% python3 -q
>>> import numpy as np
>>> np.set_printoptions(suppress=True, linewidth=200)
>>> def rd(a):
...     return np.round(a, 3) + 0
... 
>>> C = np.array([[-1, -3, 2, 2, -2, -3, -2], [-2, 2, -3, 2, 1, 1, 3]])
>>> X = np.repeat(C, 13 // 2, axis=0)
>>> rng = np.random.default_rng(218)
>>> X = X + 0.1 * rng.normal(size=X.shape)
>>> print(rd(X))
[[-0.884 -3.088  2.065  2.009 -1.978 -3.015 -1.922]
 [-1.157 -3.129  1.92   2.101 -2.144 -3.083 -2.011]
 [-1.109 -2.984  2.043  2.055 -2.104 -2.972 -2.222]
 [-1.085 -3.088  2.037  1.908 -1.998 -2.905 -2.067]
 [-0.954 -2.94   2.102  1.961 -1.868 -3.041 -2.205]
 [-0.997 -2.862  2.063  1.993 -1.884 -3.09  -2.07 ]
 [-1.885  2.088 -3.098  2.041  0.932  1.145  2.961]
 [-1.993  1.846 -2.997  1.982  0.884  0.871  2.965]
 [-1.908  1.766 -2.954  2.115  1.037  0.914  2.797]
 [-2.001  2.069 -3.063  1.97   1.011  0.887  2.841]
 [-2.173  1.845 -3.123  2.012  0.987  1.025  3.134]
 [-2.114  2.054 -3.035  1.996  1.122  0.99   2.862]]
>>> print(round(np.log10(np.linalg.cond(X))))
2
>>> print([round(float(x), 3) for x in np.linalg.svd(X, compute_uv=False)[:3]])
[17.463, 9.996, 0.44]
>>> proj = X @ np.linalg.solve(X.T @ X, X.T)
>>> print(np.allclose(proj @ proj, proj))
True
>>> print(rd(np.linalg.eigvalsh(proj)))
[0. 0. 0. 0. 0. 1. 1. 1. 1. 1. 1. 1.]
>>> print(rd(np.diag(proj)))
[0.643 0.67  0.563 0.431 0.37  0.545 0.801 0.399 0.861 0.58  0.606 0.532]
>>> idx = rng.permutation(7)
>>> A2 = X[:, idx] * rng.choice([-1, 1], 7)
>>> print(rd(A2))
[[ 2.065 -0.884 -2.009 -3.015  1.922 -3.088  1.978]
 [ 1.92  -1.157 -2.101 -3.083  2.011 -3.129  2.144]
 [ 2.043 -1.109 -2.055 -2.972  2.222 -2.984  2.104]
 [ 2.037 -1.085 -1.908 -2.905  2.067 -3.088  1.998]
 [ 2.102 -0.954 -1.961 -3.041  2.205 -2.94   1.868]
 [ 2.063 -0.997 -1.993 -3.09   2.07  -2.862  1.884]
 [-3.098 -1.885 -2.041  1.145 -2.961  2.088 -0.932]
 [-2.997 -1.993 -1.982  0.871 -2.965  1.846 -0.884]
 [-2.954 -1.908 -2.115  0.914 -2.797  1.766 -1.037]
 [-3.063 -2.001 -1.97   0.887 -2.841  2.069 -1.011]
 [-3.123 -2.173 -2.012  1.025 -3.134  1.845 -0.987]
 [-3.035 -2.114 -1.996  0.99  -2.862  2.054 -1.122]]
>>> Uu, _, Vh = np.linalg.svd(X.T @ A2)
>>> print(rd(Uu @ Vh))
[[ 0.  1.  0.  0.  0.  0.  0.]
 [ 0.  0.  0.  0.  0.  1.  0.]
 [ 1.  0.  0.  0.  0.  0.  0.]
 [ 0.  0. -1.  0.  0.  0.  0.]
 [ 0.  0.  0.  0.  0.  0. -1.]
 [ 0.  0.  0.  1.  0.  0.  0.]
 [ 0.  0.  0.  0. -1.  0.  0.]]
>>> print(idx)
[2 0 3 5 6 1 4]
>>> print(rd(np.linalg.norm(X, 2)))
17.463
>>> print(rd(np.linalg.norm(X) ** 2 / np.linalg.norm(X, 2) ** 2))
1.329
>>> print(np.linalg.norm(X, axis=1).argmax())
1
>>> print(rd(np.linalg.norm(X, axis=0)))
[5.549 8.797 8.978 6.973 5.472 7.771 8.807]
>>> print(rd(X[1] @ X[0]))
36.273
>>> print(rd(np.linalg.norm(X, 1)), rd(np.linalg.norm(X, np.inf)))
30.5 15.546
>>> print(rd(np.linalg.norm(X[1] - X[0])))
0.382
>>> m1 = np.loadtxt("out10.csv", delimiter=",")
>>> print(m1)
[[-1.  1.  2. -3.  2.  1. -1. -3. -3.  1. -2.]
 [ 1.  0. -1. -3.  0.  0.  1. -3.  0.  3. -2.]
 [-3.  0. -3. -3.  3. -2. -2.  1. -1. -2. -2.]
 [ 2.  1. -1.  1.  3.  1. -2.  1.  0.  0.  3.]
 [-3. -2. -2.  3. -1. -3.  2.  0. -2.  2.  0.]
 [-1.  2.  0. -2. -3. -1. -3. -1. -2. -1.  0.]
 [ 2.  1. -2.  0. -3. -1. -3.  3.  0. -2. -1.]
 [ 3. -2.  0. -3. -1.  3.  3.  3. -1.  2.  0.]
 [-2.  1.  2.  1.  2. -2.  0. -1. -2. -3.  1.]
 [-1. -3. -3.  0. -1. -1.  2. -2.  1. -2.  0.]
 [ 0. -3.  0. -3.  3. -2.  1. -1. -1.  0. -1.]]
>>> vec = np.array([3, 3, 0, 1, 1, 3, 1, 2, 1, 0, 0])
>>> h1 = np.maximum(m1 @ vec, 0)
>>> print(rd(np.tanh(m1 @ vec)))
[-1. -1. -1.  1. -1. -1.  1.  1. -1. -1. -1.]
>>> print(np.maximum(m1 @ vec, 0) - np.maximum(-m1 @ vec, 0))
[ -8.  -5. -16.  16. -22. -12.   6.  16. -10. -17. -17.]
>>> print(np.flatnonzero(h1 > 1e-9))
[3 6 7]
>>> A2 = m1 / np.linalg.norm(m1, axis=1, keepdims=True)
>>> gram = A2 @ A2.T
>>> print(rd(np.degrees(np.arccos(np.clip(gram[2, 9], -1, 1)))))
79.24
>>> print(rd(np.linalg.norm(A2, axis=1)))
[1. 1. 1. 1. 1. 1. 1. 1. 1. 1. 1.]
>>> def softmax(z):
...     e = np.exp(z - z.max(axis=-1, keepdims=True))
...     return e / e.sum(axis=-1, keepdims=True)
... 
>>> print(rd(softmax(10 * m1[7])))
[0.25 0.   0.   0.   0.   0.25 0.25 0.25 0.   0.   0.  ]
>>> print(rd(softmax(m1).sum(axis=1)))
[1. 1. 1. 1. 1. 1. 1. 1. 1. 1. 1.]
>>> scores = m1 @ m1.T / np.sqrt(11)
>>> print(rd(softmax(scores + np.triu(np.full(scores.shape, -np.inf), 1))))
[[1.    0.    0.    0.    0.    0.    0.    0.    0.    0.    0.   ]
 [0.019 0.981 0.    0.    0.    0.    0.    0.    0.    0.    0.   ]
 [0.    0.    1.    0.    0.    0.    0.    0.    0.    0.    0.   ]
 [0.    0.    0.    1.    0.    0.    0.    0.    0.    0.    0.   ]
 [0.    0.    0.    0.    1.    0.    0.    0.    0.    0.    0.   ]
 [0.002 0.    0.001 0.    0.    0.997 0.    0.    0.    0.    0.   ]
 [0.    0.    0.    0.    0.    0.001 0.999 0.    0.    0.    0.   ]
 [0.    0.    0.    0.    0.    0.    0.    1.    0.    0.    0.   ]
 [0.001 0.    0.002 0.    0.    0.    0.    0.    0.997 0.    0.   ]
 [0.    0.    0.    0.    0.006 0.    0.    0.    0.    0.994 0.   ]
 [0.004 0.002 0.019 0.    0.    0.    0.    0.    0.    0.001 0.973]]
>>> print(softmax(scores).round(6).argmax(axis=1))
[ 0  1  2  3  4  5  6  7  8  9 10]
>>> A2 = m1 / np.sqrt((m1 ** 2).mean(axis=1, keepdims=True))
>>> print(rd(np.linalg.norm(A2, axis=1)))
[3.317 3.317 3.317 3.317 3.317 3.317 3.317 3.317 3.317 3.317 3.317]
>>> print(rd(A2[7]))
[ 1.342 -0.894  0.    -1.342 -0.447  1.342  1.342  1.342 -0.447  0.894  0.   ]
>>> u = np.array([-1, -2, 2, 3, 1, 0, 3, -1, -2, 2, 1])
>>> A2 = m1 + np.outer(u, np.eye(11)[2])
>>> print(np.linalg.matrix_rank(A2 - m1))
1
>>> A = np.load("x.npy")
>>> print(A)
[[ 0.  0.  0.  2.  0. -2. -5. -5.  0.]
 [ 0. -2.  1.  0.  1.  0.  2. -4. -3.]
 [ 2. -2.  1. -2.  2.  0. -5.  2. -4.]
 [ 0.  2.  0.  0. -1.  0. -2. -2. -2.]
 [-1.  0. -1.  2. -1.  0.  3.  3. -5.]
 [ 1. -2. -2.  1.  1. -1. -2.  3. -2.]
 [ 0.  0.  0.  0.  0.  0. -3. -2.  2.]
 [ 0.  0.  0.  0.  0.  0. -1.  2. -3.]
 [ 0.  0.  0.  0.  0.  0.  2.  0.  2.]]
>>> # rank 8
>>> Uu, sv, Vh = np.linalg.svd(A)
>>> evecs = Vh[:(sv > 1e-8).sum()]
>>> vec = A[3] + -2 * A[4] + rng.integers(2) * np.eye(9)[2]
>>> print(vec)
[ 2.  2.  2. -4.  1.  0. -8. -8.  8.]
>>> print(rd(np.diag(evecs.T @ evecs)))
[1.    0.857 1.    0.857 0.429 0.857 1.    1.    1.   ]
>>> print(rd(np.linalg.norm(vec - evecs.T @ evecs @ vec)))
0.0
>>> print(np.linalg.matrix_rank(np.vstack([A, vec])))
8
>>> print(rd(evecs.T @ evecs))
[[ 1.     0.     0.     0.     0.     0.     0.     0.     0.   ]
 [ 0.     0.857  0.    -0.143 -0.286 -0.143  0.     0.     0.   ]
 [ 0.     0.     1.     0.     0.     0.     0.     0.     0.   ]
 [ 0.    -0.143  0.     0.857 -0.286 -0.143  0.     0.     0.   ]
 [ 0.    -0.286  0.    -0.286  0.429 -0.286  0.     0.     0.   ]
 [ 0.    -0.143  0.    -0.143 -0.286  0.857  0.     0.     0.   ]
 [ 0.     0.     0.     0.     0.     0.     1.     0.     0.   ]
 [ 0.     0.     0.     0.     0.     0.     0.     1.     0.   ]
 [ 0.     0.     0.     0.     0.     0.     0.     0.     1.   ]]
>>> print(np.linalg.matrix_rank(A, rtol=0.1))
6
>>> print(rd(np.linalg.norm(A, 2) / np.linalg.norm(A)))
0.603
>>> print([round(float(x), 3) for x in np.linalg.svd(A, compute_uv=False)[:3]])
[10.263, 9.898, 6.865]
>>> print(np.linalg.cond(A) > 100)
True
>>> u, r1 = A[6], A[8]
>>> print(u @ u)
17.0
>>> print(u @ r1)
-2.0
>>> p = (u @ r1) / (u @ u) * u
>>> print(rd(np.linalg.norm(u + r1) ** 2 + np.linalg.norm(u - r1) ** 2))
50.0
>>> print(rd(p))
[ 0.     0.     0.     0.     0.     0.     0.353  0.235 -0.235]
>>> print(rd(r1 - p))
[ 0.     0.     0.     0.     0.     0.     1.647 -0.235  2.235]
>>> vec = np.array([-4, 0, 3, -8, 6, 9, 8, 4, -7])
>>> h1 = np.maximum(A @ vec, 0)
>>> print(np.flatnonzero(h1 > 1e-9))
[1 2 4 7 8]
>>> print(np.maximum(A @ (3 * vec), 0))
[  0.  90.  57.   0. 150.   0.   0.  63.   6.]
>>> print(A * (h1 > 1e-9)[:, None])
[[ 0.  0.  0.  0.  0. -0. -0. -0.  0.]
 [ 0. -2.  1.  0.  1.  0.  2. -4. -3.]
 [ 2. -2.  1. -2.  2.  0. -5.  2. -4.]
 [ 0.  0.  0.  0. -0.  0. -0. -0. -0.]
 [-1.  0. -1.  2. -1.  0.  3.  3. -5.]
 [ 0. -0. -0.  0.  0. -0. -0.  0. -0.]
 [ 0.  0.  0.  0.  0.  0. -0. -0.  0.]
 [ 0.  0.  0.  0.  0.  0. -1.  2. -3.]
 [ 0.  0.  0.  0.  0.  0.  2.  0.  2.]]
>>> print(h1)
[ 0. 30. 19.  0. 50.  0.  0. 21.  2.]
